% python3 -q
>>> import numpy as np
>>> np.set_printoptions(precision=2, suppress=True, linewidth=120)
>>> tidy = lambda a: np.round(a, 2) + 0
>>> feats = np.loadtxt("dump.csv", delimiter=",")
>>> feats
array([[ 0., -1.,  2.],
       [-1.,  0.,  0.],
       [ 2.,  0.,  0.]])
>>> [round(float(x), 2) for x in np.linalg.svd(feats, compute_uv=False)[:3]]
[2.24, 2.24, 0.0]
>>> tidy(np.linalg.norm(feats, 2) / np.linalg.norm(feats))
np.float64(0.71)
>>> np.diff(feats, axis=0)
array([[-1.,  1., -2.],
       [ 3.,  0.,  0.]])
>>> print(feats.sum(axis=1))
[ 1. -1.  2.]
>>> np.unravel_index(np.abs(feats).argmax(), feats.shape)
(np.int64(0), np.int64(2))
>>> tidy(feats.mean(axis=0))
array([ 0.33, -0.33,  0.67])
>>> E = np.load("layer17.npy")
>>> E
array([[ 3.  ,  4.73,  6.73,  2.86,  2.73, -5.59,  4.59,  0.  ],
       [ 3.  ,  2.  ,  4.  ,  1.5 ,  0.  , -1.5 ,  0.5 ,  0.  ],
       [ 3.  ,  0.67,  2.67,  0.83, -1.33,  0.5 , -1.5 ,  0.  ],
       [ 3.  , -1.54,  0.46, -0.27, -3.54,  3.8 , -4.8 ,  0.  ],
       [ 3.  ,  1.  ,  3.  ,  1.  , -1.  ,  0.  , -1.  ,  0.  ],
       [ 3.  , -2.85, -0.85, -0.93, -4.85,  5.78, -6.78,  0.  ],
       [ 3.  ,  1.21,  3.21,  1.1 , -0.79, -0.31, -0.69,  0.  ],
       [ 3.  , -1.55,  0.45, -0.27, -3.55,  3.82, -4.82,  0.  ],
       [ 3.  , -2.39, -0.39, -0.7 , -4.39,  5.09, -6.09,  0.  ],
       [ 3.  ,  1.58,  3.58,  1.29, -0.42, -0.87, -0.13,  0.  ],
       [ 3.  , -1.19,  0.81, -0.1 , -3.19,  3.29, -4.29,  0.  ],
       [ 3.  , -0.94,  1.06,  0.03, -2.94,  2.91, -3.91,  0.  ],
       [ 3.  , -1.24,  0.76, -0.12, -3.24,  3.36, -4.36,  0.  ],
       [ 3.  ,  2.57,  4.57,  1.79,  0.57, -2.36,  1.36,  0.  ],
       [ 3.  ,  0.22,  2.22,  0.61, -1.78,  1.17, -2.17,  0.  ],
       [ 3.  , -0.63,  1.37,  0.19, -2.63,  2.44, -3.44,  0.  ],
       [ 3.  ,  2.15,  4.15,  1.57,  0.15, -1.72,  0.72,  0.  ],
       [ 3.  ,  3.36,  5.36,  2.18,  1.36, -3.55,  2.55,  0.  ],
       [ 3.  ,  1.23,  3.23,  1.11, -0.77, -0.34, -0.66,  0.  ],
       [ 3.  ,  1.83,  3.83,  1.42, -0.17, -1.25,  0.25,  0.  ],
       [ 3.  , -0.79,  1.21,  0.11, -2.79,  2.68, -3.68,  0.  ],
       [ 3.  , -2.82, -0.82, -0.91, -4.82,  5.73, -6.73,  0.  ],
       [ 3.  ,  4.44,  6.44,  2.72,  2.44, -5.15,  4.15,  0.  ],
       [ 3.  , -4.25, -2.25, -1.63, -6.25,  7.88, -8.88,  0.  ],
       [ 3.  ,  0.46,  2.46,  0.73, -1.54,  0.82, -1.82,  0.  ],
       [ 3.  ,  1.14,  3.14,  1.07, -0.86, -0.21, -0.79,  0.  ],
       [ 3.  , -1.38,  0.62, -0.19, -3.38,  3.56, -4.56,  0.  ],
       [ 3.  ,  2.19,  4.19,  1.59,  0.19, -1.78,  0.78,  0.  ],
       [ 3.  ,  2.78,  4.78,  1.89,  0.78, -2.67,  1.67,  0.  ],
       [ 3.  ,  3.75,  5.75,  2.37,  1.75, -4.12,  3.12,  0.  ],
       [ 3.  ,  0.83,  2.83,  0.91, -1.17,  0.26, -1.26,  0.  ],
       [ 3.  ,  2.9 ,  4.9 ,  1.95,  0.9 , -2.85,  1.85,  0.  ],
       [ 3.  ,  2.45,  4.45,  1.73,  0.45, -2.18,  1.18,  0.  ],
       [ 3.  ,  3.57,  5.57,  2.28,  1.57, -3.85,  2.85,  0.  ],
       [ 3.  ,  1.51,  3.51,  1.25, -0.49, -0.76, -0.24,  0.  ]])
>>> print(np.unique(E.round(6), axis=0).shape)
(35, 8)
>>> print(tidy(np.trace(np.linalg.pinv(E) @ E)))
4.0
>>> np.abs(np.diag(np.linalg.qr(E)[1])) > 1e-9
array([ True,  True, False,  True, False,  True, False, False])
>>> print(np.linalg.cond(E) > 100)
True
>>> A = np.array([[1, 1, 2, 0, 2, 1],
...     [0, 1, 2, 1, 2, 1],
...     [2, 2, 0, 1, 2, 1],
...     [2, 2, 2, 0, 2, 2],
...     [0, 0, 1, 2, 1, 1],
...     [2, 0, 0, 1, 1, 0]])
>>> A
array([[1, 1, 2, 0, 2, 1],
       [0, 1, 2, 1, 2, 1],
       [2, 2, 0, 1, 2, 1],
       [2, 2, 2, 0, 2, 2],
       [0, 0, 1, 2, 1, 1],
       [2, 0, 0, 1, 1, 0]])
>>> u = np.array([9, 0, 9])
>>> np.array([np.convolve(row, u, "same") for row in A])
array([[ 9, 27,  9, 36,  9, 18],
       [ 9, 18, 18, 36, 18, 18],
       [18, 18, 27, 18, 18, 18],
       [18, 36, 18, 36, 18, 18],
       [ 0,  9, 18, 18, 27,  9],
       [ 0, 18,  9,  9,  9,  9]])
>>> np.correlate(A[3], A[1], "full")
array([ 2,  6,  8, 10, 10, 12,  8,  6,  6,  2,  0])
>>> u = np.array([1, 0, 3, 1, 5, 4])
>>> Y = A + np.outer(u, np.eye(6)[3])
>>> np.linalg.matrix_rank(Y - A)
np.int64(1)
>>> np.linalg.matrix_rank(np.linalg.inv(Y) - np.linalg.inv(A), tol=1e-8)
np.int64(1)
>>> rng = np.random.default_rng(955)
>>> lab = rng.permutation(6)
>>> lab
array([3, 1, 2, 4, 5, 0])
>>> Y = A[lab][:, lab]
>>> print(tidy(np.sort(np.abs(np.linalg.eigvals(Y)))))
[0.36 1.   1.05 1.05 2.27 6.66]
>>> print(np.trace(Y))
3
>>> np.diag(Y)
array([0, 1, 0, 1, 0, 1])
>>> print(Y)
[[0 2 2 2 2 2]
 [1 1 2 2 1 0]
 [1 2 0 2 1 2]
 [2 0 1 1 1 0]
 [1 0 0 1 0 2]
 [0 1 2 2 1 1]]
>>> tidy(np.linalg.det(Y)), tidy(np.linalg.det(A[lab]))
(np.float64(6.0), np.float64(-6.0))
>>> G = Y.T @ Y
>>> np.linalg.matrix_rank(G)
np.int64(6)
>>> print((Y @ Y.T).shape)
(6, 6)
>>> np.trace(G), (Y ** 2).sum()
(np.int64(69), np.int64(69))
>>> G
array([[ 7,  3,  4,  7,  4,  4],
       [ 3, 10,  8, 12,  8,  9],
       [ 4,  8, 13, 13,  9,  6],
       [ 7, 12, 13, 18, 11, 12],
       [ 4,  8,  9, 11,  8,  7],
       [ 4,  9,  6, 12,  7, 13]])
>>> np.diag(G)
array([ 7, 10, 13, 18,  8, 13])
>>> np.allclose(G, G.T)
True
